In [1]: import numpy as np

In [2]: np.set_printoptions(precision=2, suppress=True, linewidth=200)

In [3]: def rnd(a):
   ...:     return np.round(a, 2) + 0
   ...: 

In [4]: F = np.loadtxt("sample8.csv", delimiter=",")

In [5]: print(rnd(F))
[[-4.62  0.31 -1.88]
 [ 4.83 -1.25  0.24]
 [ 4.09 -2.18 -1.88]
 [-4.78  1.47  0.19]
 [-3.66 -0.74 -3.33]
 [-2.75  2.56  3.3 ]
 [ 1.55  1.89  4.36]
 [-0.54  2.47  4.31]
 [-1.89 -1.76 -4.28]
 [ 4.14  0.31  2.78]
 [ 4.55 -0.19  2.07]
 [ 0.23  2.31  4.43]
 [ 4.85 -1.08  0.56]
 [-1.9   2.59  3.83]]

In [6]: np.unique(F.round(6), axis=0).shape
Out[6]: (14, 3)

In [7]: rnd(np.trace(np.linalg.pinv(F) @ F))
Out[7]: np.float64(2.0)

In [8]: print(np.linalg.lstsq(F[:-1].T, F[-1])[2])
2

In [9]: np.allclose(F[:-1].T @ np.linalg.lstsq(F[:-1].T, F[-1])[0], F[-1])
Out[9]: True

In [10]: np.abs(np.diag(np.linalg.qr(F)[1])) > 1e-9
Out[10]: array([ True,  True, False])

In [11]: np.linalg.cond(F) > 100
Out[11]: np.True_

In [12]: [round(float(x), 2) for x in np.linalg.svd(F, compute_uv=False)[:3]]
Out[12]: [13.97, 12.45, 0.0]

In [13]: r = np.linalg.matrix_rank(F)

In [14]: r
Out[14]: np.int64(2)

In [15]: ns = np.linalg.svd(F)[2][r:].T

In [16]: print(ns.shape)
(3, 1)

In [17]: print(rnd(F @ ns))
[[0.]
 [0.]
 [0.]
 [0.]
 [0.]
 [0.]
 [0.]
 [0.]
 [0.]
 [0.]
 [0.]
 [0.]
 [0.]
 [0.]]

In [18]: np.allclose(F @ ns, 0)
Out[18]: True

In [19]: print([int(np.linalg.matrix_rank(F[:, :j + 1])) for j in range(3)])
[1, 2, 2]

In [20]: [int(np.linalg.matrix_rank(F[:i])) for i in range(1, len(F) + 1)]
Out[20]: [1, 2, 2, 2, 2, 2, 2, 2, 2, 2, 2, 2, 2, 2]

In [21]: left, sigma, vt = np.linalg.svd(F)

In [22]: V = vt[:(sigma > 1e-8).sum()]

In [23]: rng = np.random.default_rng(839231)

In [24]: x0 = F[9] + 5 * F[3] + rng.integers(2) * np.eye(3)[2]

In [25]: rnd(x0)
Out[25]: array([-19.74,   7.63,   4.72])

In [26]: print(rnd(np.linalg.norm(x0 - V.T @ V @ x0)))
0.46

In [27]: rnd(np.diag(V.T @ V))
Out[27]: array([0.94, 0.27, 0.79])

In [28]: print(rnd(V.T @ V))
[[ 0.94 -0.21  0.11]
 [-0.21  0.27  0.39]
 [ 0.11  0.39  0.79]]

In [29]: M = np.load("test13.npy")

In [30]: M
Out[30]: 
array([[ 0,  0,  0],
       [-3, -2,  0],
       [ 0,  0,  0],
       [-3, -2,  0],
       [ 5,  0,  2],
       [ 3, -3,  1],
       [ 0,  0,  0],
       [ 2,  3,  1],
       [ 0,  0,  0],
       [ 3, -3,  1],
       [ 0,  0,  0],
       [-3, -2,  0],
       [ 3, -3,  1],
       [ 0, -5,  1],
       [ 0,  0,  0],
       [ 0,  0,  0],
       [ 3, -3,  1],
       [ 2,  3,  1],
       [ 0,  0,  0]])

In [31]: A2 = np.c_[M[:, :2] @ np.array([[2, 2], [-3, 0]]), np.array([0, 1, 1, 0, 2, 0, 3, 3, 3, 0, 1, 3, 2, 3, 1, 2, 3, 2, 3])]

In [32]: A2
Out[32]: 
array([[ 0,  0,  0],
       [ 0, -6,  1],
       [ 0,  0,  1],
       [ 0, -6,  0],
       [10, 10,  2],
       [15,  6,  0],
       [ 0,  0,  3],
       [-5,  4,  3],
       [ 0,  0,  3],
       [15,  6,  0],
       [ 0,  0,  1],
       [ 0, -6,  3],
       [15,  6,  2],
       [15,  0,  3],
       [ 0,  0,  1],
       [ 0,  0,  2],
       [15,  6,  3],
       [-5,  4,  2],
       [ 0,  0,  3]])

In [33]: np.linalg.matrix_rank(np.c_[M, A2])
Out[33]: np.int64(4)

In [34]: rnd(np.linalg.norm(np.linalg.qr(M)[0].T @ A2, axis=0) ** 2 / ((A2 ** 2).sum(axis=0) + 1e-12))
Out[34]: array([1.  , 1.  , 0.42])

In [35]: rnd(np.linalg.norm(A2 - M @ np.linalg.lstsq(M, A2)[0], axis=0))
Out[35]: array([0.  , 0.  , 6.92])

In [36]: np.linalg.matrix_rank(A2)
Out[36]: np.int64(3)

In [37]: cen = M - M.mean(axis=0)

In [38]: V = np.linalg.svd(cen)[2][:2]

In [39]: A2 = cen - cen @ V.T @ V

In [40]: print(rnd(A2.std(axis=0)))
[0.07 0.02 0.29]

In [41]: rnd(np.linalg.norm(A2) / np.linalg.norm(cen))
Out[41]: np.float64(0.1)

In [42]: np.linalg.norm(A2, axis=1).round(6).argmax()
Out[42]: np.int64(4)

In [43]: rnd((cen @ V.T).std(axis=0))
Out[43]: array([2.22, 1.99])

In [44]: rnd(np.diag(V.T @ V))
Out[44]: array([0.95, 1.  , 0.06])

In [45]: lab = rng.permutation(3)

In [46]: A2 = M[:, lab] * rng.choice([-1, 1], 3)

In [47]: A2
Out[47]: 
array([[ 0,  0,  0],
       [ 0,  3,  2],
       [ 0,  0,  0],
       [ 0,  3,  2],
       [-2, -5,  0],
       [-1, -3,  3],
       [ 0,  0,  0],
       [-1, -2, -3],
       [ 0,  0,  0],
       [-1, -3,  3],
       [ 0,  0,  0],
       [ 0,  3,  2],
       [-1, -3,  3],
       [-1,  0,  5],
       [ 0,  0,  0],
       [ 0,  0,  0],
       [-1, -3,  3],
       [-1, -2, -3],
       [ 0,  0,  0]])

In [48]: left, _, vt = np.linalg.svd(M.T @ A2)

In [49]: rnd(np.linalg.lstsq(M, A2)[0])
Out[49]: 
array([[ 0., -1.,  0.],
       [ 0.,  0., -1.],
       [-1.,  0.,  0.]])

In [50]: lab
Out[50]: array([2, 0, 1])

In [51]: arr = np.load("dump.npy")

In [52]: arr
Out[52]: 
array([[ 1,  0,  0,  0],
       [ 2,  1,  0,  0],
       [ 2,  0,  1,  0],
       [ 0, -1,  1,  1]])

In [53]: arr.sum(axis=1)
Out[53]: array([1, 3, 3, 1])

In [54]: np.count_nonzero(arr)
Out[54]: np.int64(8)

In [55]: np.linalg.matrix_rank(arr)
Out[55]: np.int64(4)

In [56]: np.diff(arr, axis=0)
Out[56]: 
array([[ 1,  1,  0,  0],
       [ 0, -1,  1,  0],
       [-2, -1,  0,  1]])

In [57]: print(rnd(np.linalg.svd(arr, compute_uv=False)))
[3.15 1.93 0.52 0.32]

In [58]: A2 = arr / np.sqrt((arr ** 2).mean(axis=1, keepdims=True))

In [59]: arr - arr.mean(axis=1, keepdims=True)
Out[59]: 
array([[ 0.75, -0.25, -0.25, -0.25],
       [ 1.25,  0.25, -0.75, -0.75],
       [ 1.25, -0.75,  0.25, -0.75],
       [-0.25, -1.25,  0.75,  0.75]])

In [60]: rnd(A2[3])
Out[60]: array([ 0.  , -1.15,  1.15,  1.15])

In [61]: x0 = np.array([4, -4, -5, -4])

In [62]: h1 = np.maximum(arr @ x0, 0)

In [63]: arr * (h1 > 1e-9)[:, None]
Out[63]: 
array([[1, 0, 0, 0],
       [2, 1, 0, 0],
       [2, 0, 1, 0],
       [0, 0, 0, 0]])

In [64]: h1
Out[64]: array([4, 4, 3, 0])

In [65]: np.maximum(arr @ x0, 0) - np.maximum(-arr @ x0, 0)
Out[65]: array([ 4,  4,  3, -5])

In [66]: arr.T @ h1
Out[66]: array([18,  4,  3,  0])

In [67]: print(np.maximum(arr @ (3 * x0), 0))
[12 12  9  0]

In [68]: A2 = arr + rng.integers(-2, 3, (4, 2)) @ rng.integers(-2, 3, (2, 4))

In [69]: print(A2)
[[ 1  2 -4 -2]
 [ 2  3 -1  0]
 [ 2 -2 -1 -2]
 [ 0  2  1  2]]

In [70]: np.linalg.matrix_rank(A2 - arr, tol=1e-8)
Out[70]: np.int64(2)

In [71]: np.abs(A2 - arr).sum(axis=1)
Out[71]: array([8, 3, 6, 4])

In [72]: rnd(np.linalg.svd(A2 - arr, compute_uv=False))
Out[72]: array([5.48, 4.58, 0.  , 0.  ])

In [73]: m1 = np.load("block19.npy")

In [74]: m1
Out[74]: 
array([[-2, -2, -1, -1],
       [ 0, -4,  0, -2],
       [ 1,  1, -1, -1],
       [ 0,  2,  0, -2]])

In [75]: lab = rng.permutation(4)

In [76]: lab
Out[76]: array([0, 1, 3, 2])

In [77]: A2 = m1[lab][:, lab]

In [78]: print(rnd(np.sort(np.abs(np.linalg.eigvals(A2)))))
[1.73 1.73 3.46 3.46]

In [79]: print(A2)
[[-2 -2 -1 -1]
 [ 0 -4 -2  0]
 [ 0  2 -2  0]
 [ 1  1 -1 -1]]

In [80]: np.diag(A2)
Out[80]: array([-2, -4, -2, -1])

In [81]: t3 = np.stack([m1, 5 * m1, m1[::-1]])

In [82]: np.linalg.matrix_rank(t3)
Out[82]: array([4, 4, 4])

In [83]: print((t3 @ m1.T).shape)
(3, 4, 4)

In [84]: print(rnd(np.linalg.norm(t3, axis=(1, 2))))
[ 6.48 32.4   6.48]

In [85]: t3.shape
Out[85]: (3, 4, 4)

In [86]: np.einsum("bij,cij->bc", t3, t3)
Out[86]: 
array([[  42,  210,   -8],
       [ 210, 1050,  -40],
       [  -8,  -40,   42]])

In [87]: print(m1.sum(axis=0))
[-1 -3 -2 -6]

In [88]: print(np.unravel_index(np.abs(m1).argmax(), m1.shape))
(np.int64(1), np.int64(1))

In [89]: print(np.abs(m1).max())
4

In [90]: u = np.array([-2, 1, -2])

In [91]: np.convolve(m1[2], u)
Out[91]: array([-2, -1,  1, -1,  1,  2])

In [92]: np.polyval(u, m1[2])
Out[92]: array([-3, -3, -5, -5])

In [93]: np.cross(m1[2, :3], m1[1, :3])
Out[93]: array([-4,  0, -4])

In [94]: np.array([np.convolve(row, u, "same") for row in m1])
Out[94]: 
array([[ 2,  4,  5,  1],
       [ 8, -4, 12, -2],
       [-1,  1, -1,  1],
       [-4,  2,  0, -2]])

In [95]: rnd(np.sort(np.linalg.eigvals(arr)))
Out[95]: array([1., 1., 1., 1.])

In [96]: [int(np.linalg.matrix_rank(np.linalg.matrix_power(arr, p))) for p in range(1, 5)]
Out[96]: [4, 4, 4, 4]

In [97]: print(arr @ arr)
[[ 1  0  0  0]
 [ 4  1  0  0]
 [ 4  0  1  0]
 [ 0 -2  2  1]]

In [98]: np.linalg.matrix_power(arr - np.diag(np.diag(arr)), 4)
Out[98]: 
array([[0, 0, 0, 0],
       [0, 0, 0, 0],
       [0, 0, 0, 0],
       [0, 0, 0, 0]])
